% python3 -q
>>> import numpy as np
>>> np.set_printoptions(precision=2, suppress=True, linewidth=140)
>>> def rnd(a):
...     return np.round(a, 2) + 0
... 
>>> F = np.array([[1.0, -4.01, -4.03],
...     [1.01, -4.02, -4.02],
...     [1.01, -3.98, -4.01],
...     [0.99, -3.99, -4.03],
...     [0.97, -4.0, -3.98],
...     [1.0, -4.03, -4.0],
...     [0.03, -2.97, 2.05],
...     [0.0, -3.02, 1.97],
...     [0.03, -3.01, 2.0],
...     [0.01, -3.01, 2.01],
...     [0.01, -3.01, 1.98],
...     [0.02, -3.0, 2.01],
...     [-1.99, 2.0, 2.0],
...     [-2.0, 1.96, 1.98],
...     [-2.0, 2.0, 2.0],
...     [-2.0, 1.98, 2.04],
...     [-2.02, 2.0, 1.99],
...     [-2.0, 2.05, 1.99]])
>>> out = np.c_[F[:, :2] @ np.array([[-2, -2], [-1, -1]]), np.array([1, 3, 1, 2, 2, 1, 0, 3, 0, 0, 0, 1, 1, 0, 2, 0, 0, 0])]
>>> rnd(out)
array([[2.01, 2.01, 1.  ],
       [2.  , 2.  , 3.  ],
       [1.96, 1.96, 1.  ],
       [2.01, 2.01, 2.  ],
       [2.06, 2.06, 2.  ],
       [2.03, 2.03, 1.  ],
       [2.91, 2.91, 0.  ],
       [3.02, 3.02, 3.  ],
       [2.95, 2.95, 0.  ],
       [2.99, 2.99, 0.  ],
       [2.99, 2.99, 0.  ],
       [2.96, 2.96, 1.  ],
       [1.98, 1.98, 1.  ],
       [2.04, 2.04, 0.  ],
       [2.  , 2.  , 2.  ],
       [2.02, 2.02, 0.  ],
       [2.04, 2.04, 0.  ],
       [1.95, 1.95, 0.  ]])
>>> np.linalg.matrix_rank(out)
np.int64(2)
>>> np.linalg.matrix_rank(np.c_[F, out])
np.int64(4)
>>> out = np.array([[5, 0, 1], [-4, -1, 0], [2, -2, 0]])
>>> np.vstack([F, out.T]).shape
(21, 3)
>>> out @ F
Traceback (most recent call last):
  File "<python-input-10>", line 1, in <module>
    out @ F
    ~~~~^~~
ValueError: matmul: Input operand 1 has a mismatch in its core dimension 0, with gufunc signature (n?,k),(k,m?)->(n?,m?) (size 18 is different from 3)
>>> np.linalg.matrix_rank(np.vstack([F, out.T]))
np.int64(3)
>>> np.linalg.matrix_rank(F @ out)
np.int64(3)
>>> O, Rm = np.linalg.qr(F)
>>> rnd(O @ Rm)
array([[ 1.  , -4.01, -4.03],
       [ 1.01, -4.02, -4.02],
       [ 1.01, -3.98, -4.01],
       [ 0.99, -3.99, -4.03],
       [ 0.97, -4.  , -3.98],
       [ 1.  , -4.03, -4.  ],
       [ 0.03, -2.97,  2.05],
       [ 0.  , -3.02,  1.97],
       [ 0.03, -3.01,  2.  ],
       [ 0.01, -3.01,  2.01],
       [ 0.01, -3.01,  1.98],
       [ 0.02, -3.  ,  2.01],
       [-1.99,  2.  ,  2.  ],
       [-2.  ,  1.96,  1.98],
       [-2.  ,  2.  ,  2.  ],
       [-2.  ,  1.98,  2.04],
       [-2.02,  2.  ,  1.99],
       [-2.  ,  2.05,  1.99]])
>>> O.shape, Rm.shape
((18, 3), (3, 3))
>>> rnd(O)
array([[-0.18, -0.24, -0.27],
       [-0.18, -0.24, -0.27],
       [-0.18, -0.24, -0.27],
       [-0.18, -0.24, -0.28],
       [-0.18, -0.25, -0.27],
       [-0.18, -0.25, -0.27],
       [-0.01, -0.3 ,  0.28],
       [ 0.  , -0.31,  0.27],
       [-0.01, -0.3 ,  0.28],
       [ 0.  , -0.3 ,  0.27],
       [ 0.  , -0.3 ,  0.27],
       [ 0.  , -0.3 ,  0.28],
       [ 0.36, -0.12, -0.13],
       [ 0.37, -0.13, -0.13],
       [ 0.37, -0.12, -0.13],
       [ 0.37, -0.13, -0.13],
       [ 0.37, -0.13, -0.14],
       [ 0.37, -0.12, -0.13]])
>>> rnd(O.T @ O)
array([[1., 0., 0.],
       [0., 1., 0.],
       [0., 0., 1.]])
>>> proj = F @ np.linalg.solve(F.T @ F, F.T)
>>> np.linalg.matrix_rank(np.eye(18) - proj)
np.int64(15)
>>> rnd(np.trace(proj))
np.float64(3.0)
>>> rnd(np.linalg.eigvalsh(proj))
array([0., 0., 0., 0., 0., 0., 0., 0., 0., 0., 0., 0., 0., 0., 0., 1., 1., 1.])
>>> K = np.load("arr.npy")
>>> K
array([[1, 0, 0],
       [5, 1, 0],
       [3, 3, 1]])
>>> out = K / np.sqrt((K ** 2).mean(axis=1, keepdims=True))
>>> np.linalg.matrix_rank(out) == np.linalg.matrix_rank(K)
np.True_
>>> (K - K.T) / 2
array([[ 0. , -2.5, -1.5],
       [ 2.5,  0. , -1.5],
       [ 1.5,  1.5,  0. ]])
>>> np.trace(K)
np.int64(3)
>>> np.allclose(K @ K.T, K.T @ K)
False
>>> rnd(np.abs(np.linalg.eigvals(K)).max())
np.float64(1.0)
>>> (K + K.T) / 2
array([[1. , 2.5, 1.5],
       [2.5, 1. , 1.5],
       [1.5, 1.5, 1. ]])
>>> rnd(np.linalg.det(K))
np.float64(1.0)
>>> np.allclose(K, K.T)
False
>>> assert K == K.T
Traceback (most recent call last):
  File "<python-input-33>", line 1, in <module>
    assert K == K.T
           ^^^^^^^^
ValueError: The truth value of an array with more than one element is ambiguous. Use a.any() or a.all()
>>> K @ K
array([[ 1,  0,  0],
       [10,  1,  0],
       [21,  6,  1]])
>>> rnd(np.sort(np.linalg.eigvals(K)))
array([1., 1., 1.])
>>> [int(np.linalg.matrix_rank(np.linalg.matrix_power(K, p))) for p in range(1, 4)]
[3, 3, 3]
>>> np.linalg.matrix_rank(K - K[0, 0] * np.eye(3))
np.int64(2)
>>> np.prod(np.diag(K)), rnd(np.linalg.det(K))
(np.int64(1), np.float64(1.0))
>>> np.linalg.matrix_power(K - np.diag(np.diag(K)), 3)
array([[0, 0, 0],
       [0, 0, 0],
       [0, 0, 0]])
>>> out = np.array([[1, 1], [2, 2], [3, 0]])
>>> out.T @ K.T
array([[ 1,  7, 12],
       [ 1,  7,  9]])
>>> np.einsum("ij,ij->i", K, K)
array([ 1, 26, 19])
>>> E = np.load("m.npy")
>>> E
array([[-2, -6,  0],
       [-3, -9,  0],
       [-1, -3,  0]])
>>> proj = np.triu(np.array([[1, 0, 1], [2, 1, 2], [0, 1, 0]]), 1) + np.eye(3)
>>> out = proj @ E @ np.linalg.inv(proj)
>>> out
array([[ -3.,  -9.,  21.],
       [ -5., -15.,  35.],
       [ -1.,  -3.,   7.]])
>>> np.trace(out), np.trace(E)
(np.float64(-11.0), np.int64(-11))
>>> proj @ E - E @ proj
array([[-1., -3., 14.],
       [-2., -6., 21.],
       [ 0.,  0.,  7.]])
>>> np.linalg.matrix_rank(out)
np.int64(1)
>>> rk = np.linalg.matrix_rank(out)
>>> rk
np.int64(1)
>>> ns = np.linalg.svd(out)[2][rk:].T
>>> np.linalg.matrix_rank(out.T @ out), np.linalg.matrix_rank(out @ out.T)
(np.int64(1), np.int64(1))
>>> [int(np.linalg.matrix_rank(out[:i])) for i in range(1, len(out) + 1)]
[1, 1, 1]
>>> ns.shape
(3, 2)
>>> rnd(ns @ ns.T)
array([[ 0.98, -0.05,  0.12],
       [-0.05,  0.85,  0.36],
       [ 0.12,  0.36,  0.17]])
>>> rnd(out @ ns)
array([[0., 0.],
       [0., 0.],
       [0., 0.]])
>>> out = E / np.linalg.norm(E, axis=1, keepdims=True)
>>> gram = out @ out.T
>>> (gram - 2 * np.eye(3)).round(6).argmax(axis=1)
array([1, 0, 0])
>>> gram[0]
array([1., 1., 1.])
>>> (np.abs(gram) > 0.9).astype(int)
array([[1, 1, 1],
       [1, 1, 1],
       [1, 1, 1]])
>>> rnd(np.linalg.norm(out, axis=1))
array([1., 1., 1.])
>>> gram
array([[1., 1., 1.],
       [1., 1., 1.],
       [1., 1., 1.]])
>>> arr = np.loadtxt("x.csv", delimiter=",")
>>> arr
array([[2., 2., 1., 1.],
       [1., 0., 0., 1.],
       [0., 1., 1., 0.]])
>>> W1 = np.array([[5, 4, 6, 6], [0, 3, 7, 4], [7, 4, 7, 4], [5, 2, 3, 0]])
>>> b = np.array([2, 3, 2, 4])
>>> hid = np.maximum(arr @ W1 + b, 0)
>>> np.linalg.matrix_rank(hid)
np.int64(3)
>>> (hid > 0).mean(axis=0)
array([1., 1., 1., 1.])
>>> (hid > 0).astype(int)
array([[1, 1, 1, 1],
       [1, 1, 1, 1],
       [1, 1, 1, 1]])
>>> hid
array([[24., 23., 38., 28.],
       [12.,  9., 11., 10.],
       [ 9., 10., 16., 12.]])
>>> basis = np.array([[-1, -3, -2], [0, 1, -1], [0, 2, 2], [3, 2, -2]])
>>> W1 @ basis
array([[ 13,  13, -14],
       [ 12,  25,   3],
       [  5,   5, -12],
       [ -5,  -7,  -6]])
>>> U, sigma, VT = np.linalg.svd(hid)
>>> rnd(sigma)
array([65.89,  4.31,  0.72])
>>> out = U[:, :1] @ np.diag(sigma[:1]) @ VT[:1]
>>> rnd(np.abs(hid - out).max())
np.float64(3.16)
>>> rnd(np.linalg.norm(hid - out, 2)), rnd(sigma[1])
(np.float64(4.31), np.float64(4.31))
>>> rnd(out)
array([[24.61, 23.34, 37.32, 28.09],
       [ 8.84,  8.38, 13.4 , 10.09],
       [10.26,  9.73, 15.56, 11.71]])
>>> rnd(np.linalg.norm(hid - out) / np.linalg.norm(hid))
np.float64(0.07)
>>> mat = np.load("case19.npy")
>>> mat
array([[-3, -2,  1,  0],
       [-1,  1, -2, -3],
       [ 0,  1, -3, -1]])
>>> U, sigma, VT = np.linalg.svd(K)
>>> np.argmax(sigma[:-1] / (sigma[1:] + 1e-6)) + 1
np.int64(2)
>>> out = U[:, :2] @ np.diag(sigma[:2]) @ VT[:2]
>>> np.linalg.matrix_rank(K, rtol=0.05)
np.int64(2)
>>> rnd(out)
array([[ 0.99,  0.03, -0.07],
       [ 5.  ,  0.99,  0.02],
       [ 3.  ,  3.  ,  1.  ]])
>>> f, g = mat[0], mat[2]
>>> f @ f
np.int64(14)
>>> p = (f @ g) / (f @ f) * f
>>> np.linalg.matrix_rank(np.outer(f, g))
np.int64(1)
>>> rnd(np.linalg.norm(f + g) ** 2 + np.linalg.norm(f - g) ** 2)
np.float64(50.0)
>>> rnd(g - p)
array([-1.07,  0.29, -2.64, -1.  ])
>>> mat.reshape(-1, 2)
array([[-3, -2],
       [ 1,  0],
       [-1,  1],
       [-2, -3],
       [ 0,  1],
       [-3, -1]])
>>> blk = mat.reshape(3, 2, -1)
>>> np.einsum("ihd,jhd->hij", blk, blk).shape
(2, 3, 3)
>>> blk.sum(axis=1)
array([[-2, -2],
       [-3, -2],
       [-3,  0]])
>>> np.einsum("ihd,ihd->ih", blk, blk)
array([[13,  1],
       [ 2, 13],
       [ 1, 10]])
>>> np.swapaxes(blk, 1, 2)[0]
array([[-3,  1],
       [-2,  0]])
>>> blk.transpose(1, 0, 2)
array([[[-3, -2],
        [-1,  1],
        [ 0,  1]],

       [[ 1,  0],
        [-2, -3],
        [-3, -1]]])
>>> W0 = np.array([[2, 0, 2], [0, 2, 1], [4, 1, 0]])
>>> W0[0] = W0[2]
>>> W0
array([[4, 1, 0],
       [0, 2, 1],
       [4, 1, 0]])
>>> U, sigma, VT = np.linalg.svd(W0)
>>> evecs = VT[:(sigma > 1e-8).sum()]
>>> rng = np.random.default_rng(3083)
>>> x0 = W0[0] + -1 * W0[2] + rng.integers(2) * np.eye(3)[0]
>>> x0
array([0., 0., 0.])
>>> rnd(evecs.T @ evecs)
array([[ 0.99,  0.05, -0.1 ],
       [ 0.05,  0.8 ,  0.4 ],
       [-0.1 ,  0.4 ,  0.21]])
>>> rnd(np.linalg.norm(x0 - evecs.T @ evecs @ x0))
np.float64(0.0)
>>> np.linalg.matrix_rank(np.vstack([W0, x0]))
np.int64(2)
>>> np.allclose(evecs.T @ evecs @ x0, x0)
True
>>> idx = rng.permutation(3)
>>> idx
array([1, 0, 2])
>>> out = W0[idx][:, idx]
>>> np.trace(out)
np.int64(6)
>>> np.diag(out)
array([2, 4, 0])
>>> out
array([[2, 0, 1],
       [1, 4, 0],
       [1, 4, 0]])
>>> x0 = np.array([3, 3, 0])
>>> np.einsum("ij,j->i", out, x0)
array([ 6, 15, 15])
>>> out @ np.eye(3)[2]
array([1., 0., 0.])
>>> out * x0
array([[ 6,  0,  0],
       [ 3, 12,  0],
       [ 3, 12,  0]])
>>> (out * x0).sum(axis=1)
array([ 6, 15, 15])
>>> out @ x0
array([ 6, 15, 15])
>>> np.linalg.norm(out @ x0) <= np.linalg.norm(out, 2) * np.linalg.norm(x0) + 1e-9
np.True_
>>> out @ (2 * x0)
array([12, 30, 30])
>>> rk = np.linalg.matrix_rank(W0)
>>> rk
np.int64(2)
>>> ns = np.linalg.svd(W0)[2][rk:].T
>>> rnd(ns @ ns.T)
array([[ 0.01, -0.05,  0.1 ],
       [-0.05,  0.2 , -0.4 ],
       [ 0.1 , -0.4 ,  0.79]])
>>> rnd(ns[:, 0] / ns[np.abs(ns[:, 0]).round(6).argmax(), 0])
array([ 0.12, -0.5 ,  1.  ])
>>> np.allclose(W0 @ ns, 0)
True
>>> np.linalg.matrix_rank(W0.T @ W0), np.linalg.matrix_rank(W0 @ W0.T)
(np.int64(2), np.int64(2))
>>> [int(np.linalg.matrix_rank(np.delete(W0, i, axis=0))) for i in range(3)]
[2, 1, 2]
>>> M = np.array([[0, 1, 1], [1, 0, 0], [1, 0, 0]])
>>> np.all(np.linalg.eigvalsh(M) > 0)
np.False_
>>> [round(float(np.linalg.det(M[:i, :i])), 2) + 0 for i in range(1, 4)]
[0.0, -1.0, 0.0]
>>> basis = np.array([[7, 2, 5], [8, 3, 8], [0, 3, 6]])
>>> J = np.repeat(basis, 17 // 3, axis=0)
>>> J = J + 0.3 * rng.normal(size=J.shape)
>>> rnd(J)
array([[ 6.77,  2.09,  4.86],
       [ 6.99,  2.24,  5.19],
       [ 7.2 ,  2.04,  5.02],
       [ 7.06,  2.46,  4.52],
       [ 6.68,  1.93,  4.78],
       [ 8.05,  2.87,  7.6 ],
       [ 7.85,  3.02,  8.4 ],
       [ 8.34,  2.88,  8.38],
       [ 8.27,  3.2 ,  7.82],
       [ 7.38,  3.18,  8.11],
       [-0.15,  3.17,  5.73],
       [ 0.77,  2.95,  5.68],
       [-0.31,  3.26,  6.31],
       [-0.49,  3.13,  6.23],
       [-0.19,  2.81,  5.96]])
>>> gram = np.cov(J, rowvar=False)
>>> rnd(np.median(J, axis=0))
array([6.99, 2.88, 5.96])
>>> rnd(np.corrcoef(J[:, 2], J[:, 0])[0, 1])
np.float64(0.28)
>>> np.argwhere(np.triu(np.abs(np.corrcoef(J.T)) > 0.8, 1))
array([], shape=(0, 2), dtype=int64)
>>> rnd(np.corrcoef(J.T))
array([[ 1.  , -0.4 ,  0.28],
       [-0.4 ,  1.  ,  0.68],
       [ 0.28,  0.68,  1.  ]])
>>> rnd(np.polyfit(J[:, 2], J[:, 0], 1))
array([0.74, 0.31])
>>> U, sigma, VT = np.linalg.svd(J, full_matrices=False)
>>> rnd(np.sqrt((sigma ** 2).sum())), rnd(np.linalg.norm(J))
(np.float64(36.07), np.float64(36.07))
>>> U.shape, sigma.shape, VT.shape
((15, 3), (3,), (3, 3))
>>> rnd(U.T @ J @ VT.T)
array([[34.38,  0.  ,  0.  ],
       [ 0.  , 10.85,  0.  ],
       [ 0.  ,  0.  ,  1.15]])
>>> np.abs(U[:, 0]).round(6).argmax()
np.int64(7)
>>> rnd(U.T @ U)
array([[1., 0., 0.],
       [0., 1., 0.],
       [0., 0., 1.]])
>>> np.allclose(U * sigma @ VT, J)
True
>>> rnd(VT @ VT.T)
array([[1., 0., 0.],
       [0., 1., 0.],
       [0., 0., 1.]])
>>> rnd(sigma / sigma[0])
array([1.  , 0.32, 0.03])
